% ipython --no-banner

In [1]: import numpy as np

In [2]: np.set_printoptions(suppress=True, linewidth=160)

In [3]: feats = np.load("test13.npy")

In [4]: print(feats)
[[0 0 1 1 0 0 1 0 0 0 0 1 0]
 [0 0 0 0 0 1 0 0 0 1 0 0 0]
 [1 0 0 0 0 0 0 0 0 0 0 0 1]
 [1 0 0 0 0 0 0 0 0 0 0 1 1]
 [0 0 0 0 0 0 0 1 0 0 0 0 1]
 [0 1 0 0 0 0 0 0 0 0 0 1 0]
 [1 0 0 0 0 0 0 0 1 0 1 1 0]
 [0 0 0 0 1 0 0 0 0 0 0 0 0]
 [0 0 0 0 0 0 1 0 0 0 0 0 1]
 [0 1 0 0 0 0 0 0 0 0 0 1 0]
 [0 0 0 0 0 0 1 0 0 0 0 0 0]
 [1 0 0 1 0 1 1 0 0 1 0 0 0]
 [0 0 1 1 1 0 0 0 1 0 0 0 0]]

In [5]: print(np.allclose(feats, feats.T))
True

In [6]: print(np.trace(feats))
0

In [7]: print(np.round(np.abs(np.linalg.eigvals(feats)).max(), 2))
3.25

In [8]: ev, vecs = np.linalg.eigh(feats)

In [9]: print(round(float(ev.sum()), 2), np.trace(feats))
-0.0 0

In [10]: print(np.round(np.linalg.eigvalsh(feats + 5 * np.eye(13)), 2))
[2.58 2.72 3.14 3.98 4.28 4.8  5.   5.22 5.65 6.03 6.42 6.93 8.25]

In [11]: print(np.unique(ev.round(6) + 0, return_counts=True)[1])
[1 1 1 1 1 1 1 1 1 1 1 1 1]

In [12]: print(np.round(np.linalg.eigvalsh(feats @ feats), 2) + 0)
[ 0.    0.04  0.05  0.42  0.52  1.05  1.06  2.03  3.46  3.74  5.19  5.87 10.58]

In [13]: print((ev > 1e-8).sum(), (ev < -1e-8).sum())
6 6

In [14]: print(np.round(np.abs(vecs[:, -1]), 2))
[0.45 0.11 0.22 0.37 0.09 0.18 0.39 0.03 0.2  0.18 0.12 0.49 0.27]

In [15]: def softmax(z):
    ...:     e = np.exp(z - z.max(axis=-1, keepdims=True))
    ...:     return e / e.sum(axis=-1, keepdims=True)
    ...: 

In [16]: print(np.round(softmax(feats).sum(axis=1), 2))
[1. 1. 1. 1. 1. 1. 1. 1. 1. 1. 1. 1. 1.]

In [17]: print(np.round(softmax(feats[2]), 2))
[0.17 0.06 0.06 0.06 0.06 0.06 0.06 0.06 0.06 0.06 0.06 0.06 0.17]

In [18]: print(np.round(softmax(10 * feats[2]), 2) + 0)
[0.5 0.  0.  0.  0.  0.  0.  0.  0.  0.  0.  0.  0.5]

In [19]: scores = feats @ feats.T / np.sqrt(13)

In [20]: print(np.round(softmax(scores)[2] @ feats, 2))
[0.39 0.13 0.13 0.21 0.13 0.15 0.29 0.08 0.15 0.15 0.08 0.38 0.39]

In [21]: print(softmax(scores).round(6).argmax(axis=1))
[ 0  1  2  3  4  5  6  7  8  5  0 11 12]

In [22]: W0 = np.loadtxt("sample1.csv", delimiter=",")

In [23]: print(W0)
[[  7.  56. -63.   0.]
 [ -2. -16.  18.   0.]
 [ -9. -72.  81.   0.]
 [ -6. -48.  54.   0.]
 [ -2. -16.  18.   0.]
 [  0.   0.   0.   0.]
 [  9.  72. -81.   0.]
 [  4.  32. -36.   0.]
 [  8.  64. -72.   0.]]

In [24]: Uu, s, VT = np.linalg.svd(W0)

In [25]: vecs = VT[:(s > 1e-8).sum()]

In [26]: rng = np.random.default_rng(534)

In [27]: vec = W0[3] + 2 * W0[0] + rng.integers(2) * np.eye(4)[3]

In [28]: print(vec)
[  8.  64. -72.   1.]

In [29]: print(np.linalg.matrix_rank(np.vstack([W0, vec])))
2

In [30]: print(round(float(np.linalg.norm(vec - vecs.T @ vecs @ vec)), 2))
1.0

In [31]: vec = np.array([-4, 0, -3, 4])

In [32]: print(W0 @ vec)
[ 161.  -46. -207. -138.  -46.    0.  207.   92.  184.]

In [33]: print(np.sign((W0 @ vec).round(6)))
[ 1. -1. -1. -1. -1.  0.  1.  1.  1.]

In [34]: print(np.linalg.norm(W0 @ vec) <= np.linalg.norm(W0, 2) * np.linalg.norm(vec) + 1e-9)
True

In [35]: print(W0 * vec)
[[ -28.    0.  189.    0.]
 [   8.   -0.  -54.    0.]
 [  36.   -0. -243.    0.]
 [  24.   -0. -162.    0.]
 [   8.   -0.  -54.    0.]
 [  -0.    0.   -0.    0.]
 [ -36.    0.  243.    0.]
 [ -16.    0.  108.    0.]
 [ -32.    0.  216.    0.]]

In [36]: print(np.einsum("ij,j->i", W0, vec))
[ 161.  -46. -207. -138.  -46.    0.  207.   92.  184.]

In [37]: theta = np.radians(15)

In [38]: R = np.eye(4)

In [39]: R[0, 0] = R[3, 3] = np.cos(theta)

In [40]: R[0, 3], R[3, 0] = -np.sin(theta), np.sin(theta)

In [41]: print(R.round(2))
[[ 0.97  0.    0.   -0.26]
 [ 0.    1.    0.    0.  ]
 [ 0.    0.    1.    0.  ]
 [ 0.26  0.    0.    0.97]]

In [42]: B = W0 @ R.T

In [43]: print(np.allclose(W0 @ W0.T, B @ B.T))
True

In [44]: print(np.allclose(np.linalg.norm(W0, axis=1), np.linalg.norm(B, axis=1)))
True

In [45]: print(np.round(np.linalg.svd(W0, compute_uv=False), 2) + 0, np.round(np.linalg.svd(B, compute_uv=False), 2) + 0)
[221.16   0.     0.     0.  ] [221.16   0.     0.     0.  ]

In [46]: print(round(np.linalg.det(R), 2), round(float(np.trace(R)), 2))
1.0 3.93

In [47]: print(B.round(2))
[[  6.76  56.   -63.     1.81]
 [ -1.93 -16.    18.    -0.52]
 [ -8.69 -72.    81.    -2.33]
 [ -5.8  -48.    54.    -1.55]
 [ -1.93 -16.    18.    -0.52]
 [  0.     0.     0.     0.  ]
 [  8.69  72.   -81.     2.33]
 [  3.86  32.   -36.     1.04]
 [  7.73  64.   -72.     2.07]]

In [48]: J = np.loadtxt("arr.csv", delimiter=",")

In [49]: print(J)
[[ 15.  -6.   2.   3.   1.   3.   0.   9. -17.   7. -12.]
 [ 11.  -4.   1.   3.   0.   2.   0.   7. -12.   5.  -9.]
 [  7.  -2.   0.   3.  -1.   1.   0.   5.  -7.   3.  -6.]
 [ 12.   0.  -4.  12.  -8.   0.   0.  12.  -8.   4. -12.]
 [ 16.  -8.   4.   0.   4.   4.   0.   8. -20.   8. -12.]
 [ 16.  -8.   4.   0.   4.   4.   0.   8. -20.   8. -12.]
 [  9.  -6.   4.  -3.   5.   3.   0.   3. -13.   5.  -6.]
 [ 17. -10.   6.  -3.   7.   5.   0.   7. -23.   9. -12.]
 [ 11. -10.   8.  -9.  11.   5.   0.   1. -19.   7.  -6.]
 [ 11.  -4.   1.   3.   0.   2.   0.   7. -12.   5.  -9.]
 [ 19.  -8.   3.   3.   2.   4.   0.  11. -22.   9. -15.]
 [ 20. -10.   5.   0.   5.   5.   0.  10. -25.  10. -15.]
 [  8.  -4.   2.   0.   2.   2.   0.   4. -10.   4.  -6.]]

In [50]: r = np.linalg.matrix_rank(J)

In [51]: print(r)
2

In [52]: ns = np.linalg.svd(J)[2][r:].T

In [53]: print(np.linalg.matrix_rank(J.T @ J), np.linalg.matrix_rank(J @ J.T))
2 2

In [54]: q, _ = np.linalg.qr(np.array([[0.1, 0.0, -2.7, -2.3],
    ...:     [-0.1, 1.2, -0.1, -0.2],
    ...:     [-1.2, -0.8, -0.9, -0.9],
    ...:     [-0.8, 0.9, -0.9, -2.0]]))

In [55]: ev = np.array([0, 2, -2, -1])

In [56]: mat = q @ np.diag(ev) @ q.T

In [57]: print(mat.round(2))
[[-1.99  0.02 -0.09 -0.12]
 [ 0.02  0.52 -0.86  1.23]
 [-0.09 -0.86  0.24 -0.27]
 [-0.12  1.23 -0.27  0.23]]

In [58]: vec = np.array([-1, 0, -2, 1])

In [59]: print((mat @ vec).argmax())
1

In [60]: print(np.round(np.einsum("ij,j->i", mat, vec), 2))
[ 2.04  2.92 -0.66  0.88]

In [61]: print(np.round(mat @ (2 * vec), 2))
[ 4.08  5.85 -1.32  1.76]

In [62]: print(np.linalg.norm(mat @ vec) <= np.linalg.norm(mat, 2) * np.linalg.norm(vec) + 1e-9)
True

In [63]: print(round(float(np.trace(np.linalg.pinv(mat) @ mat)), 2))
3.0

In [64]: print(np.linalg.lstsq(mat[:-1].T, mat[-1])[2])
3

In [65]: print(np.abs(np.diag(np.linalg.qr(mat)[1])) > 1e-9)
[ True  True  True False]

In [66]: print(np.round(mat @ np.linalg.pinv(mat) @ mat, 2))
[[-1.99  0.02 -0.09 -0.12]
 [ 0.02  0.52 -0.86  1.23]
 [-0.09 -0.86  0.24 -0.27]
 [-0.12  1.23 -0.27  0.23]]

In [67]: print(np.allclose(mat[:-1].T @ np.linalg.lstsq(mat[:-1].T, mat[-1])[0], mat[-1]))
True

In [68]: arr = 2 * np.eye(11) + np.eye(11, k=1)

In [69]: print(arr)
[[2. 1. 0. 0. 0. 0. 0. 0. 0. 0. 0.]
 [0. 2. 1. 0. 0. 0. 0. 0. 0. 0. 0.]
 [0. 0. 2. 1. 0. 0. 0. 0. 0. 0. 0.]
 [0. 0. 0. 2. 1. 0. 0. 0. 0. 0. 0.]
 [0. 0. 0. 0. 2. 1. 0. 0. 0. 0. 0.]
 [0. 0. 0. 0. 0. 2. 1. 0. 0. 0. 0.]
 [0. 0. 0. 0. 0. 0. 2. 1. 0. 0. 0.]
 [0. 0. 0. 0. 0. 0. 0. 2. 1. 0. 0.]
 [0. 0. 0. 0. 0. 0. 0. 0. 2. 1. 0.]
 [0. 0. 0. 0. 0. 0. 0. 0. 0. 2. 1.]
 [0. 0. 0. 0. 0. 0. 0. 0. 0. 0. 2.]]

In [70]: vec = np.array([3, 2, 0, 2, 3, 3, 1, 2, 2, 1, 0])

In [71]: print(np.sign((arr @ vec).round(6)))
[1. 1. 1. 1. 1. 1. 1. 1. 1. 1. 0.]

In [72]: print(arr @ np.ones(11))
[3. 3. 3. 3. 3. 3. 3. 3. 3. 3. 2.]

In [73]: print(np.einsum("ij,j->i", arr, vec))
[8. 4. 2. 7. 9. 7. 4. 6. 5. 2. 0.]

In [74]: print(np.linalg.norm(arr @ vec) <= np.linalg.norm(arr, 2) * np.linalg.norm(vec) + 1e-9)
True

In [75]: print(arr @ np.eye(11)[10])
[0. 0. 0. 0. 0. 0. 0. 0. 0. 1. 2.]

In [76]: print((arr * vec).sum(axis=1))
[8. 4. 2. 7. 9. 7. 4. 6. 5. 2. 0.]

In [77]: print(arr * vec)
[[6. 2. 0. 0. 0. 0. 0. 0. 0. 0. 0.]
 [0. 4. 0. 0. 0. 0. 0. 0. 0. 0. 0.]
 [0. 0. 0. 2. 0. 0. 0. 0. 0. 0. 0.]
 [0. 0. 0. 4. 3. 0. 0. 0. 0. 0. 0.]
 [0. 0. 0. 0. 6. 3. 0. 0. 0. 0. 0.]
 [0. 0. 0. 0. 0. 6. 1. 0. 0. 0. 0.]
 [0. 0. 0. 0. 0. 0. 2. 2. 0. 0. 0.]
 [0. 0. 0. 0. 0. 0. 0. 4. 2. 0. 0.]
 [0. 0. 0. 0. 0. 0. 0. 0. 4. 1. 0.]
 [0. 0. 0. 0. 0. 0. 0. 0. 0. 2. 0.]
 [0. 0. 0. 0. 0. 0. 0. 0. 0. 0. 0.]]

In [78]: lab = rng.permutation(11)

In [79]: B = arr[:, lab] * rng.choice([-1, 1], 11)

In [80]: print(B)
[[ 0.  0.  2. -0. -0. -0.  0.  1. -0. -0. -0.]
 [ 0.  0.  0. -1. -0. -0.  0.  2. -0. -0. -0.]
 [ 0.  0.  0. -2. -0. -0.  0.  0. -1. -0. -0.]
 [ 0.  0.  0. -0. -0. -0.  0.  0. -2. -0. -1.]
 [ 0.  0.  0. -0. -0. -1.  0.  0. -0. -0. -2.]
 [ 0.  0.  0. -0. -1. -2.  0.  0. -0. -0. -0.]
 [ 0.  0.  0. -0. -2. -0.  0.  0. -0. -1. -0.]
 [ 0.  0.  0. -0. -0. -0.  1.  0. -0. -2. -0.]
 [ 1.  0.  0. -0. -0. -0.  2.  0. -0. -0. -0.]
 [ 2.  1.  0. -0. -0. -0.  0.  0. -0. -0. -0.]
 [ 0.  2.  0. -0. -0. -0.  0.  0. -0. -0. -0.]]

In [81]: Uu, _, VT = np.linalg.svd(arr.T @ B)

In [82]: print(np.round(Uu @ VT, 2) + 0)
[[ 0.  0.  1.  0.  0.  0.  0.  0.  0.  0.  0.]
 [ 0.  0.  0.  0.  0.  0.  0.  1.  0.  0.  0.]
 [ 0.  0.  0. -1.  0.  0.  0.  0.  0.  0.  0.]
 [ 0.  0.  0.  0.  0.  0.  0.  0. -1.  0.  0.]
 [ 0.  0.  0.  0.  0.  0.  0.  0.  0.  0. -1.]
 [ 0.  0.  0.  0.  0. -1.  0.  0.  0.  0.  0.]
 [ 0.  0.  0.  0. -1.  0.  0.  0.  0.  0.  0.]
 [ 0.  0.  0.  0.  0.  0.  0.  0.  0. -1.  0.]
 [ 0.  0.  0.  0.  0.  0.  1.  0.  0.  0.  0.]
 [ 1.  0.  0.  0.  0.  0.  0.  0.  0.  0.  0.]
 [ 0.  1.  0.  0.  0.  0.  0.  0.  0.  0.  0.]]

In [83]: u = np.array([-8, 5, 6])

In [84]: print(np.polyval(u, B[9]))
[-16.   3.   6.   6.   6.   6.   6.   6.   6.   6.   6.]

In [85]: print(np.cross(B[9, :3], B[3, :3]))
[0. 0. 0.]

In [86]: print(np.array([np.convolve(row, u, "same") for row in B]))
[[  0. -16.  10.  12.   0.   0.  -8.   5.   6.   0.   0.]
 [  0.   0.   8.  -5.  -6.   0. -16.  10.  12.   0.   0.]
 [  0.   0.  16. -10. -12.   0.   0.   8.  -5.  -6.   0.]
 [  0.   0.   0.   0.   0.   0.   0.  16. -10.  -4.  -5.]
 [  0.   0.   0.   0.   8.  -5.  -6.   0.   0.  16. -10.]
 [  0.   0.   0.   8.  11. -16. -12.   0.   0.   0.   0.]
 [  0.   0.   0.  16. -10. -12.   0.   0.   8.  -5.  -6.]
 [  0.   0.   0.   0.   0.  -8.   5.   6.  16. -10. -12.]
 [  5.   6.   0.   0.   0. -16.  10.  12.   0.   0.   0.]
 [  2.  17.   6.   0.   0.   0.   0.   0.   0.   0.   0.]
 [-16.  10.  12.   0.   0.   0.   0.   0.   0.   0.   0.]]

In [87]: print(np.convolve(B[9], u))
[-16.   2.  17.   6.   0.   0.   0.   0.   0.   0.   0.   0.   0.]
